$ python3 -q
>>> import numpy as np
>>> np.set_printoptions(precision=3, suppress=True, linewidth=100, legacy="1.25")
>>> tidy = lambda a: np.round(a, 3) + 0
>>> mat = np.load("layer4.npy")
>>> tidy(mat)
array([[0.591, 0.28 , 0.404],
       [0.28 , 0.133, 0.191],
       [0.404, 0.191, 0.277]])
>>> left, sigma, VT = np.linalg.svd(mat)
>>> tidy(sigma)
array([1., 0., 0.])
>>> np.argmax(sigma[:-1] / (sigma[1:] + 1e-6)) + 1
1
>>> other = left[:, :1] @ np.diag(sigma[:1]) @ VT[:1]
>>> tidy(other)
array([[0.591, 0.28 , 0.404],
       [0.28 , 0.133, 0.191],
       [0.404, 0.191, 0.277]])
>>> tidy(np.linalg.norm(mat - other) / np.linalg.norm(mat))
0.0
>>> tidy(np.linalg.norm(mat - other, 2)), tidy(sigma[1])
(0.0, 0.0)
>>> [round(float(x), 3) for x in np.linalg.svd(mat, compute_uv=False)[:3]]
[1.0, 0.0, 0.0]
>>> tidy(np.linalg.norm(mat, 2) / np.linalg.norm(mat))
1.0
>>> np.linalg.cond(mat) > 100
True
>>> w, evecs = np.linalg.eigvalsh(mat)
Traceback (most recent call last):
  File "<python-input-15>", line 1, in <module>
    w, evecs = np.linalg.eigvalsh(mat)
    ^^^^^^^^
ValueError: too many values to unpack (expected 2)
>>> w, evecs = np.linalg.eigh(mat)
>>> np.abs(evecs[:, -1]).round(6).argmax()
0
>>> tidy(evecs.T @ mat @ evecs)
array([[0., 0., 0.],
       [0., 0., 0.],
       [0., 0., 1.]])
>>> tidy(np.linalg.svd(mat, compute_uv=False))
array([1., 0., 0.])
>>> tidy(np.linalg.eigvalsh(mat @ mat))
array([0., 0., 1.])
>>> tidy(evecs.T @ evecs)
array([[1., 0., 0.],
       [0., 1., 0.],
       [0., 0., 1.]])
>>> feats = np.abs(np.array([[4, 5, 4, 1, 5, 0, 4, 4, 1, 4],
...     [4, 3, 3, 4, 1, 5, 5, 2, 2, 5],
...     [4, 4, 3, 2, 1, 2, 2, 5, 3, 2],
...     [5, 5, 4, 3, 4, 1, 3, 4, 4, 0],
...     [4, 1, 2, 0, 3, 1, 1, 0, 3, 0],
...     [0, 0, 0, 5, 2, 2, 1, 4, 0, 0],
...     [3, 5, 4, 0, 2, 3, 3, 2, 2, 2],
...     [0, 0, 3, 0, 3, 2, 4, 2, 0, 0],
...     [3, 5, 2, 3, 3, 0, 3, 2, 2, 0],
...     [1, 0, 3, 2, 3, 4, 4, 1, 2, 4]])) + np.eye(10)
>>> feats = feats / feats.sum(axis=1, keepdims=True)
>>> tidy(feats)
array([[0.152, 0.152, 0.121, 0.03 , 0.152, 0.   , 0.121, 0.121, 0.03 , 0.121],
       [0.114, 0.114, 0.086, 0.114, 0.029, 0.143, 0.143, 0.057, 0.057, 0.143],
       [0.138, 0.138, 0.138, 0.069, 0.034, 0.069, 0.069, 0.172, 0.103, 0.069],
       [0.147, 0.147, 0.118, 0.118, 0.118, 0.029, 0.088, 0.118, 0.118, 0.   ],
       [0.25 , 0.062, 0.125, 0.   , 0.25 , 0.062, 0.062, 0.   , 0.188, 0.   ],
       [0.   , 0.   , 0.   , 0.333, 0.133, 0.2  , 0.067, 0.267, 0.   , 0.   ],
       [0.111, 0.185, 0.148, 0.   , 0.074, 0.111, 0.148, 0.074, 0.074, 0.074],
       [0.   , 0.   , 0.2  , 0.   , 0.2  , 0.133, 0.267, 0.2  , 0.   , 0.   ],
       [0.125, 0.208, 0.083, 0.125, 0.125, 0.   , 0.125, 0.083, 0.125, 0.   ],
       [0.04 , 0.   , 0.12 , 0.08 , 0.12 , 0.16 , 0.16 , 0.04 , 0.08 , 0.2  ]])
>>> left, sigma = np.linalg.svd(feats)
Traceback (most recent call last):
  File "<python-input-25>", line 1, in <module>
    left, sigma = np.linalg.svd(feats)
    ^^^^^^^^^^^
ValueError: too many values to unpack (expected 2)
>>> left, sigma, VT = np.linalg.svd(feats, full_matrices=False)
>>> tidy(VT @ VT.T)
array([[1., 0., 0., 0., 0., 0., 0., 0., 0., 0.],
       [0., 1., 0., 0., 0., 0., 0., 0., 0., 0.],
       [0., 0., 1., 0., 0., 0., 0., 0., 0., 0.],
       [0., 0., 0., 1., 0., 0., 0., 0., 0., 0.],
       [0., 0., 0., 0., 1., 0., 0., 0., 0., 0.],
       [0., 0., 0., 0., 0., 1., 0., 0., 0., 0.],
       [0., 0., 0., 0., 0., 0., 1., 0., 0., 0.],
       [0., 0., 0., 0., 0., 0., 0., 1., 0., 0.],
       [0., 0., 0., 0., 0., 0., 0., 0., 1., 0.],
       [0., 0., 0., 0., 0., 0., 0., 0., 0., 1.]])
>>> tidy(sigma / sigma[0])
array([1.   , 0.437, 0.323, 0.267, 0.233, 0.125, 0.124, 0.076, 0.044, 0.016])
>>> tidy(np.abs(VT[0]))
array([0.332, 0.31 , 0.357, 0.263, 0.389, 0.278, 0.391, 0.354, 0.239, 0.181])
>>> tidy(np.sqrt((sigma ** 2).sum())), tidy(np.linalg.norm(feats))
(1.233, 1.233)
>>> tidy(sigma)
array([1.021, 0.446, 0.329, 0.272, 0.238, 0.128, 0.126, 0.078, 0.045, 0.017])
>>> tidy(left.T @ left)
array([[1., 0., 0., 0., 0., 0., 0., 0., 0., 0.],
       [0., 1., 0., 0., 0., 0., 0., 0., 0., 0.],
       [0., 0., 1., 0., 0., 0., 0., 0., 0., 0.],
       [0., 0., 0., 1., 0., 0., 0., 0., 0., 0.],
       [0., 0., 0., 0., 1., 0., 0., 0., 0., 0.],
       [0., 0., 0., 0., 0., 1., 0., 0., 0., 0.],
       [0., 0., 0., 0., 0., 0., 1., 0., 0., 0.],
       [0., 0., 0., 0., 0., 0., 0., 1., 0., 0.],
       [0., 0., 0., 0., 0., 0., 0., 0., 1., 0.],
       [0., 0., 0., 0., 0., 0., 0., 0., 0., 1.]])
>>> (sigma > 1e-8).sum()
10
>>> left.shape, sigma.shape, VT.shape
((10, 10), (10,), (10, 10))
>>> np.abs(left[:, 0]).round(6).argmax()
7
>>> q, evecs = np.linalg.qr(feats[:, :9])[0], np.linalg.qr(feats[:, 9:])[0]
>>> sigma = np.linalg.svd(q.T @ evecs, compute_uv=False)
>>> tidy(np.degrees(np.arccos(sigma.clip(0, 1))))
array([24.22])
>>> tidy(np.linalg.norm(q @ q.T - evecs @ evecs.T, 2))
1.0
>>> tidy(sigma)
array([0.912])
>>> left, sigma, VT = np.linalg.svd(mat)
>>> evecs = VT[:(sigma > 1e-8).sum()]
>>> rng = np.random.default_rng(511005)
>>> x = mat[2] + 4 * mat[1] + rng.integers(2) * np.eye(3)[0]
>>> tidy(x)
array([2.524, 0.722, 1.043])
>>> np.allclose(evecs.T @ evecs @ x, x)
False
>>> f = np.array([0, -2, 1, -2, 2, 3, 1, -2, 2, 0])
>>> other = feats + np.outer(f, np.eye(10)[4])
>>> tidy(other)
array([[ 0.152,  0.152,  0.121,  0.03 ,  0.152,  0.   ,  0.121,  0.121,  0.03 ,  0.121],
       [ 0.114,  0.114,  0.086,  0.114, -1.971,  0.143,  0.143,  0.057,  0.057,  0.143],
       [ 0.138,  0.138,  0.138,  0.069,  1.034,  0.069,  0.069,  0.172,  0.103,  0.069],
       [ 0.147,  0.147,  0.118,  0.118, -1.882,  0.029,  0.088,  0.118,  0.118,  0.   ],
       [ 0.25 ,  0.062,  0.125,  0.   ,  2.25 ,  0.062,  0.062,  0.   ,  0.188,  0.   ],
       [ 0.   ,  0.   ,  0.   ,  0.333,  3.133,  0.2  ,  0.067,  0.267,  0.   ,  0.   ],
       [ 0.111,  0.185,  0.148,  0.   ,  1.074,  0.111,  0.148,  0.074,  0.074,  0.074],
       [ 0.   ,  0.   ,  0.2  ,  0.   , -1.8  ,  0.133,  0.267,  0.2  ,  0.   ,  0.   ],
       [ 0.125,  0.208,  0.083,  0.125,  2.125,  0.   ,  0.125,  0.083,  0.125,  0.   ],
       [ 0.04 ,  0.   ,  0.12 ,  0.08 ,  0.12 ,  0.16 ,  0.16 ,  0.04 ,  0.08 ,  0.2  ]])
>>> np.linalg.matrix_rank(np.linalg.inv(other) - np.linalg.inv(feats), tol=1e-8)
1
>>> np.linalg.matrix_rank(other - feats)
1
>>> tidy(np.linalg.det(other) / np.linalg.det(feats)), tidy(1 + np.linalg.solve(feats, f)[4])
(27.357, 27.357)
>>> q, evecs = np.linalg.qr(other[:, :4])[0], np.linalg.qr(other[:, 4:])[0]
>>> sigma = np.linalg.svd(q.T @ evecs, compute_uv=False)
>>> tidy(np.degrees(np.arccos(sigma.clip(0, 1))))
array([ 1.754, 26.579, 35.383, 60.848])
>>> tidy(np.linalg.norm(q @ q.T - evecs @ evecs.T, 2))
1.0
>>> (sigma > 0.9).sum()
1
>>> E = np.loadtxt("a.csv", delimiter=",")
>>> E
array([[-2., -3.,  0.,  0.,  0.,  0.,  0.,  0.],
       [-3.,  1., -3.,  0.,  0.,  0.,  0.,  0.],
       [ 0., -3., -2., -3.,  0.,  0.,  0.,  0.],
       [ 0.,  0., -3.,  2., -3.,  0.,  0.,  0.],
       [ 0.,  0.,  0., -3., -2., -3.,  0.,  0.],
       [ 0.,  0.,  0.,  0., -3.,  2., -3.,  0.],
       [ 0.,  0.,  0.,  0.,  0., -3.,  2., -3.],
       [ 0.,  0.,  0.,  0.,  0.,  0., -3.,  3.]])
>>> # equal to its transpose
>>> E.reshape(-1, 2)
array([[-2., -3.],
       [ 0.,  0.],
       [ 0.,  0.],
       [ 0.,  0.],
       [-3.,  1.],
       [-3.,  0.],
       [ 0.,  0.],
       [ 0.,  0.],
       [ 0., -3.],
       [-2., -3.],
       [ 0.,  0.],
       [ 0.,  0.],
       [ 0.,  0.],
       [-3.,  2.],
       [-3.,  0.],
       [ 0.,  0.],
       [ 0.,  0.],
       [ 0., -3.],
       [-2., -3.],
       [ 0.,  0.],
       [ 0.,  0.],
       [ 0.,  0.],
       [-3.,  2.],
       [-3.,  0.],
       [ 0.,  0.],
       [ 0.,  0.],
       [ 0., -3.],
       [ 2., -3.],
       [ 0.,  0.],
       [ 0.,  0.],
       [ 0.,  0.],
       [-3.,  3.]])
>>> E.ravel(order="F")
array([-2., -3.,  0.,  0.,  0.,  0.,  0.,  0., -3.,  1., -3.,  0.,  0.,  0.,  0.,  0.,  0., -3.,
       -2., -3.,  0.,  0.,  0.,  0.,  0.,  0., -3.,  2., -3.,  0.,  0.,  0.,  0.,  0.,  0., -3.,
       -2., -3.,  0.,  0.,  0.,  0.,  0.,  0., -3.,  2., -3.,  0.,  0.,  0.,  0.,  0.,  0., -3.,
        2., -3.,  0.,  0.,  0.,  0.,  0.,  0., -3.,  3.])
>>> E.reshape(2, -1)
array([[-2., -3.,  0.,  0.,  0.,  0.,  0.,  0., -3.,  1., -3.,  0.,  0.,  0.,  0.,  0.,  0., -3.,
        -2., -3.,  0.,  0.,  0.,  0.,  0.,  0., -3.,  2., -3.,  0.,  0.,  0.],
       [ 0.,  0.,  0., -3., -2., -3.,  0.,  0.,  0.,  0.,  0.,  0., -3.,  2., -3.,  0.,  0.,  0.,
         0.,  0.,  0., -3.,  2., -3.,  0.,  0.,  0.,  0.,  0.,  0., -3.,  3.]])
>>> T = E.reshape(8, 2, -1)
>>> np.einsum("ihd,ihd->ih", T, T)
array([[13.,  0.],
       [19.,  0.],
       [22.,  0.],
       [13.,  9.],
       [ 9., 13.],
       [ 0., 22.],
       [ 0., 22.],
       [ 0., 18.]])
>>> T[:, 0]
array([[-2., -3.,  0.,  0.],
       [-3.,  1., -3.,  0.],
       [ 0., -3., -2., -3.],
       [ 0.,  0., -3.,  2.],
       [ 0.,  0.,  0., -3.],
       [ 0.,  0.,  0.,  0.],
       [ 0.,  0.,  0.,  0.],
       [ 0.,  0.,  0.,  0.]])
>>> np.swapaxes(T, 1, 2)[2]
array([[ 0.,  0.],
       [-3.,  0.],
       [-2.,  0.],
       [-3.,  0.]])
>>> T.sum(axis=1)
array([[-2., -3.,  0.,  0.],
       [-3.,  1., -3.,  0.],
       [ 0., -3., -2., -3.],
       [-3.,  0., -3.,  2.],
       [-2., -3.,  0., -3.],
       [-3.,  2., -3.,  0.],
       [ 0., -3.,  2., -3.],
       [ 0.,  0., -3.,  3.]])
>>> T.transpose(1, 0, 2)
array([[[-2., -3.,  0.,  0.],
        [-3.,  1., -3.,  0.],
        [ 0., -3., -2., -3.],
        [ 0.,  0., -3.,  2.],
        [ 0.,  0.,  0., -3.],
        [ 0.,  0.,  0.,  0.],
        [ 0.,  0.,  0.,  0.],
        [ 0.,  0.,  0.,  0.]],

       [[ 0.,  0.,  0.,  0.],
        [ 0.,  0.,  0.,  0.],
        [ 0.,  0.,  0.,  0.],
        [-3.,  0.,  0.,  0.],
        [-2., -3.,  0.,  0.],
        [-3.,  2., -3.,  0.],
        [ 0., -3.,  2., -3.],
        [ 0.,  0., -3.,  3.]]])
>>> T.shape
(8, 2, 4)
